$ python3 -q
>>> import numpy as np
>>> import numpy.linalg as la
>>> np.set_printoptions(precision=3, suppress=True, linewidth=160)
>>> arr = np.loadtxt("layer5.csv", delimiter=",")
>>> arr
array([[0.087, 0.152, 0.022, 0.022, 0.109, 0.087, 0.   , 0.152, 0.065, 0.087, 0.022, 0.174, 0.022],
       [0.145, 0.036, 0.145, 0.109, 0.164, 0.018, 0.018, 0.073, 0.018, 0.073, 0.036, 0.091, 0.073],
       [0.071, 0.043, 0.057, 0.114, 0.014, 0.043, 0.129, 0.129, 0.114, 0.086, 0.086, 0.043, 0.071],
       [0.08 , 0.08 , 0.103, 0.103, 0.023, 0.08 , 0.092, 0.034, 0.034, 0.057, 0.103, 0.103, 0.103],
       [0.013, 0.079, 0.105, 0.092, 0.132, 0.105, 0.026, 0.079, 0.066, 0.079, 0.092, 0.026, 0.105],
       [0.101, 0.038, 0.101, 0.101, 0.101, 0.089, 0.101, 0.013, 0.101, 0.051, 0.076, 0.051, 0.076],
       [0.072, 0.101, 0.101, 0.072, 0.072, 0.058, 0.13 , 0.   , 0.13 , 0.072, 0.116, 0.043, 0.029],
       [0.075, 0.104, 0.06 , 0.06 , 0.134, 0.104, 0.   , 0.149, 0.03 , 0.015, 0.015, 0.134, 0.119],
       [0.039, 0.066, 0.118, 0.118, 0.092, 0.118, 0.053, 0.066, 0.079, 0.079, 0.013, 0.079, 0.079],
       [0.102, 0.051, 0.017, 0.119, 0.119, 0.153, 0.051, 0.017, 0.085, 0.051, 0.017, 0.119, 0.102],
       [0.123, 0.068, 0.027, 0.11 , 0.123, 0.082, 0.041, 0.123, 0.041, 0.027, 0.055, 0.055, 0.123],
       [0.099, 0.014, 0.014, 0.099, 0.099, 0.113, 0.056, 0.07 , 0.113, 0.113, 0.113, 0.028, 0.07 ],
       [0.037, 0.074, 0.167, 0.074, 0.056, 0.093, 0.093, 0.111, 0.074, 0.056, 0.019, 0.019, 0.13 ]])
>>> # a transition matrix
>>> def softmax(z):
...     e = np.exp(z - z.max(axis=-1, keepdims=True))
...     return e / e.sum(axis=-1, keepdims=True)
... 
>>> softmax(arr[0])
array([0.078, 0.083, 0.073, 0.073, 0.079, 0.078, 0.071, 0.083, 0.076, 0.078, 0.073, 0.085, 0.073])
>>> softmax(arr).sum(axis=1)
array([1., 1., 1., 1., 1., 1., 1., 1., 1., 1., 1., 1., 1.])
>>> S = arr @ arr.T / np.sqrt(13)
>>> softmax(S).round(6).argmax(axis=1)
array([ 0,  1,  2,  3,  4,  5,  6,  7,  8,  9, 10, 11, 12])
>>> q, V = la.qr(arr[:, :8])[0], la.qr(arr[:, 8:])[0]
>>> sig = la.svd(q.T @ V, compute_uv=False)
>>> (sig > 0.9).sum()
np.int64(3)
>>> np.round(la.norm(q @ q.T - V @ V.T, 2), 3)
np.float64(1.0)
>>> np.degrees(np.arccos(sig.clip(0, 1)))
array([ 0.704,  7.342, 23.936, 60.189, 81.464])
>>> rng = np.random.default_rng(5480)
>>> M2 = arr + rng.integers(-2, 3, (13, 12)) @ rng.integers(-2, 3, (12, 13))
>>> M2
array([[  0.087, -14.848,  -1.978,   0.022,   5.109,   1.087,  -2.   ,  11.152,   6.065,   3.087,  -6.978,   7.174,  -2.978],
       [  2.145,   8.036,  -1.855,   8.109,   4.164,  -6.982,   4.018,  -3.927,   2.018,  -0.927,   0.036,  -3.909,  -3.927],
       [  0.071,   3.043,   1.057,  -2.886,   2.014,   8.043,   3.129,   3.129, -14.886,   2.086,   1.086, -13.957,   5.071],
       [  3.08 ,  -0.92 ,   2.103,  -6.897,   4.023,   8.08 ,   5.092,   8.034,  -1.966,   6.057,   1.103,  -3.897,   0.103],
       [  4.013, -16.921, -13.895,  -0.908,   5.132,   8.105,  -9.974,   9.079,  -0.934,   3.079,   0.092,  12.026,  -0.895],
       [ -2.899,   6.038,   4.101,   9.101,  10.101,   6.089,   4.101,  -0.987,   1.101,   1.051,   5.076,  -4.949,   5.076],
       [ -0.928,  -6.899,  -0.899,   3.072,   7.072,   6.058,   1.13 ,   5.   ,  11.13 ,   1.072,   4.116,   5.043,  -2.971],
       [  1.075,  10.104,   8.06 ,  -1.94 ,  -5.866,  -4.896,   5.   ,  -5.851,  13.03 ,  -0.985,  -0.985,   1.134,   3.119],
       [ -4.961,  -0.934,  -1.882,  -3.882,  -1.908,  -6.882,  -8.947,  -4.934,   4.079,  -2.921,  -2.987,   0.079, -10.921],
       [  0.102,   8.051,   1.017,   3.119,  -2.881,  -2.847,  -1.949,  -7.983,  17.085,  -4.949,   4.017,   5.119,  -0.898],
       [ -5.877,   6.068,  -0.973,  -2.89 ,  -0.877,   3.082,   8.041,   5.123,  -7.959,   8.027,   6.055, -21.945,  -8.877],
       [  4.099,   1.014, -10.986,   8.099,  12.099,   7.113,  -8.944,  -0.93 ,  16.113,   5.113,  -1.887,   0.028,   2.07 ],
       [ -9.963, -12.926,   0.167,   4.074,  -3.944,   7.093, -10.907,   3.111,  -0.926, -11.944,   6.019,  12.019,   7.13 ]])
>>> np.abs(M2 - arr).sum(axis=1)
array([62., 50., 60., 51., 85., 60., 55., 62., 56., 60., 86., 78., 90.])
>>> la.matrix_rank(M2 - arr, tol=1e-8)
np.int64(12)
>>> E = np.loadtxt("block8.csv", delimiter=",")
>>> E
array([[4., 4., 2., 2., 2., 1., 0., 2., 0., 3., 3., 2., 4., 3., 4., 2.],
       [4., 2., 0., 1., 2., 1., 3., 4., 4., 1., 3., 3., 1., 4., 2., 2.],
       [2., 0., 0., 0., 3., 1., 2., 2., 0., 4., 0., 2., 2., 2., 0., 0.],
       [2., 1., 0., 0., 1., 2., 4., 1., 4., 2., 1., 1., 3., 3., 2., 4.],
       [2., 2., 3., 1., 0., 2., 2., 3., 2., 2., 3., 1., 2., 1., 2., 2.],
       [1., 1., 1., 2., 2., 4., 2., 0., 3., 4., 3., 2., 3., 0., 2., 2.],
       [0., 3., 2., 4., 2., 2., 4., 1., 3., 0., 1., 2., 2., 2., 3., 1.],
       [2., 4., 2., 1., 3., 0., 1., 2., 2., 0., 1., 2., 0., 4., 3., 1.],
       [0., 4., 0., 4., 2., 3., 3., 2., 0., 1., 2., 2., 2., 2., 4., 3.],
       [3., 1., 4., 2., 2., 4., 0., 0., 1., 4., 3., 4., 1., 3., 3., 3.],
       [3., 3., 0., 1., 3., 3., 1., 1., 2., 3., 4., 2., 2., 3., 3., 1.],
       [2., 3., 2., 1., 1., 2., 2., 2., 2., 4., 2., 0., 1., 0., 2., 0.],
       [4., 1., 2., 3., 2., 3., 2., 0., 2., 1., 2., 1., 2., 2., 2., 1.],
       [3., 4., 2., 3., 1., 0., 2., 4., 2., 3., 3., 0., 2., 4., 2., 0.],
       [4., 2., 0., 2., 2., 2., 3., 3., 4., 3., 3., 2., 2., 2., 0., 4.],
       [2., 2., 0., 4., 2., 2., 1., 1., 3., 3., 1., 0., 1., 0., 4., 2.]])
>>> round(la.eigvalsh(E).min(), 3)
np.float64(-7.907)
>>> A = np.array([[1, -1, -1, 1, -1, 1, 1, -1],
...     [1, 1, 1, 1, -1, -1, -1, -1],
...     [1, -1, 1, -1, 1, -1, 1, -1],
...     [1, 1, -1, -1, 1, 1, -1, -1],
...     [1, 1, -1, -1, -1, -1, 1, 1]])
>>> x = np.array([0, 0, -1, -1, 0, 0, 0, -2])
>>> A @ x
array([2, 0, 2, 4, 0])
>>> A @ (2 * x)
array([4, 0, 4, 8, 0])
>>> (A * x).sum(axis=1)
array([2, 0, 2, 4, 0])
>>> A @ np.eye(8)[4]
array([-1., -1.,  1.,  1., -1.])
>>> la.norm(A @ x) <= la.norm(A, 2) * la.norm(x) + 1e-9
np.True_
>>> A * x
array([[ 0,  0,  1, -1,  0,  0,  0,  2],
       [ 0,  0, -1, -1,  0,  0,  0,  2],
       [ 0,  0, -1,  1,  0,  0,  0,  2],
       [ 0,  0,  1,  1,  0,  0,  0,  2],
       [ 0,  0,  1,  1,  0,  0,  0, -2]])
>>> np.einsum("ij,j->i", A, x)
array([2, 0, 2, 4, 0])
>>> np.sign((A @ x).round(6))
array([1, 0, 1, 1, 0])
>>> Uu, sig, vt = la.svd(A, full_matrices=False)
>>> np.allclose(Uu * sig @ vt, A)
True
>>> np.round(Uu.T @ Uu, 3) + 0
array([[1., 0., 0., 0., 0.],
       [0., 1., 0., 0., 0.],
       [0., 0., 1., 0., 0.],
       [0., 0., 0., 1., 0.],
       [0., 0., 0., 0., 1.]])
>>> Uu.shape, sig.shape, vt.shape
((5, 5), (5,), (5, 8))
>>> M2 = A[0, 0] * A[1:] - np.outer(A[1:, 0], A[0])
>>> M2
array([[ 0,  2,  2,  0,  0, -2, -2,  0],
       [ 0,  0,  2, -2,  2, -2,  0,  0],
       [ 0,  2,  0, -2,  2,  0, -2,  0],
       [ 0,  2,  0, -2,  0, -2,  0,  2]])
>>> la.matrix_rank(M2), la.matrix_rank(A)
(np.int64(4), np.int64(5))
>>> np.flatnonzero(~M2.round(6).any(axis=1))
array([], dtype=int64)
>>> Uu, sig, vt = la.svd(E)
>>> np.argmax(sig[:-1] / (sig[1:] + 1e-6)) + 1
np.int64(15)
>>> M2 = Uu[:, :15] @ np.diag(sig[:15]) @ vt[:15]
>>> round(la.norm(E - M2) / la.norm(E), 3)
np.float64(0.0)
>>> la.matrix_rank(M2)
np.int64(15)
>>> round(float(np.abs(E - M2).max()), 3)
0.0
>>> A.mean(axis=0)
array([ 1. ,  0.2, -0.2, -0.2, -0.2, -0.2,  0.2, -0.6])
>>> np.zeros(5, 8)
Traceback (most recent call last):
  File "<python-input-49>", line 1, in <module>
    np.zeros(5, 8)
    ~~~~~~~~^^^^^^
TypeError: Cannot interpret '8' as a data type
>>> la.svd(A, compute_uv=False)
array([2.828, 2.828, 2.828, 2.828, 2.828])
>>> np.diff(A, axis=0)
array([[ 0,  2,  2,  0,  0, -2, -2,  0],
       [ 0, -2,  0, -2,  2,  0,  2,  0],
       [ 0,  2, -2,  0,  0,  2, -2,  0],
       [ 0,  0,  0,  0, -2, -2,  2,  2]])
>>> np.count_nonzero(A)
np.int64(40)
>>> A.sum(axis=1)
array([0, 0, 0, 0, 0])
>>> np.unravel_index(np.abs(A).argmax(), A.shape)
(np.int64(0), np.int64(0))
>>> A - A[0]
array([[ 0,  0,  0,  0,  0,  0,  0,  0],
       [ 0,  2,  2,  0,  0, -2, -2,  0],
       [ 0,  0,  2, -2,  2, -2,  0,  0],
       [ 0,  2,  0, -2,  2,  0, -2,  0],
       [ 0,  2,  0, -2,  0, -2,  0,  2]])
>>> feats = np.loadtxt("out9.csv", delimiter=",")
>>> feats
array([[-3., -5., -5.,  1., -1.,  4.,  1., -3.,  0.,  1.,  4., -3., -1.,  5.],
       [ 5., -1.,  0., -2.,  4., -1., -5., -2.,  2.,  2.,  0.,  1.,  4.,  4.],
       [ 3.,  2., -3.,  1.,  3.,  1., -5.,  5.,  2.,  1.,  3.,  1.,  5.,  1.],
       [ 2., -5.,  5.,  0., -1.,  2.,  3.,  4., -1.,  1.,  5.,  5., -3., -2.],
       [-3.,  5.,  0.,  0., -4.,  4., -1., -3., -3., -5., -4., -1.,  5., -1.],
       [ 5., -2., -5.,  1., -2.,  5.,  3., -2., -5., -4., -4., -1.,  1., -3.],
       [ 5.,  5.,  4.,  0.,  0.,  3.,  3.,  3.,  1.,  5., -3., -3.,  1., -3.],
       [ 2., -4., -2., -1., -4., -5., -2., -3.,  4., -5.,  0.,  4., -2., -3.],
       [-2., -4., -1., -1.,  3.,  3., -1., -3.,  5.,  5.,  2., -4., -4.,  1.],
       [-4., -2., -4.,  3., -1.,  2., -1., -1., -5.,  2.,  1.,  3.,  3., -5.],
       [-3., -2., -3., -2., -3., -5.,  2., -3.,  4.,  4.,  5.,  4.,  5.,  3.],
       [-1., -1.,  0.,  3., -3., -5.,  0.,  3., -4.,  1.,  2., -5.,  5.,  0.],
       [ 4.,  5., -2., -4., -3.,  0.,  2.,  2., -5.,  2., -4., -4.,  3.,  3.],
       [-4.,  2., -2.,  2., -1.,  0., -1.,  0., -1., -1.,  4.,  2.,  3.,  4.]])
>>> Uu, sig, vt = la.svd(feats, full_matrices=False)
>>> np.abs(Uu[:, 0]).round(6).argmax()
np.int64(12)
>>> (sig > 1e-8).sum()
np.int64(14)
>>> Uu.shape, sig.shape, vt.shape
((14, 14), (14,), (14, 14))
>>> np.round(np.sqrt((sig ** 2).sum()), 3), round(float(la.norm(feats)), 3)
(np.float64(44.091), 44.091)
>>> T = np.stack([feats, 3 * feats, feats[::-1]])
>>> la.matrix_rank(T)
array([14, 14, 14])
>>> np.einsum("bij,cij->bc", T, T)
array([[ 1944.,  5832.,   -22.],
       [ 5832., 17496.,   -66.],
       [  -22.,   -66.,  1944.]])
>>> la.matrix_rank(T.reshape(3, -1))
np.int64(2)
>>> la.norm(T, axis=(1, 2))
array([ 44.091, 132.272,  44.091])
>>> T.shape
(3, 14, 14)
>>> (T @ feats.T).shape
(3, 14, 14)
>>> M = np.load("dump.npy")
>>> M
array([[ 0.,  0.,  2.,  3., -3.,  2.],
       [ 0.,  0.,  1.,  3., -1.,  2.],
       [ 2.,  1.,  0.,  0.,  0.,  0.],
       [ 3.,  3.,  0.,  0.,  0.,  0.],
       [-3., -1.,  0.,  0.,  0.,  0.],
       [ 2.,  2.,  0.,  0.,  0.,  0.]])
>>> evals, V = la.eigh(M)
>>> x = np.array([2, 2, 2, -2, -2, -1])
>>> round(float(x @ M @ x / (x @ x)), 3), round(float(evals[0]), 3), np.round(evals[-1], 3)
(-0.381, -6.271, np.float64(6.271))
>>> np.round(V * np.abs(evals) @ V.T, 3) + 0
array([[ 4.51 ,  2.379,  0.   ,  0.   ,  0.   ,  0.   ],
       [ 2.379,  3.056,  0.   ,  0.   ,  0.   ,  0.   ],
       [ 0.   ,  0.   ,  0.889,  1.287, -1.348,  0.858],
       [ 0.   ,  0.   ,  1.287,  3.111, -1.537,  2.074],
       [ 0.   ,  0.   , -1.348, -1.537,  2.184, -1.025],
       [ 0.   ,  0.   ,  0.858,  2.074, -1.025,  1.383]])
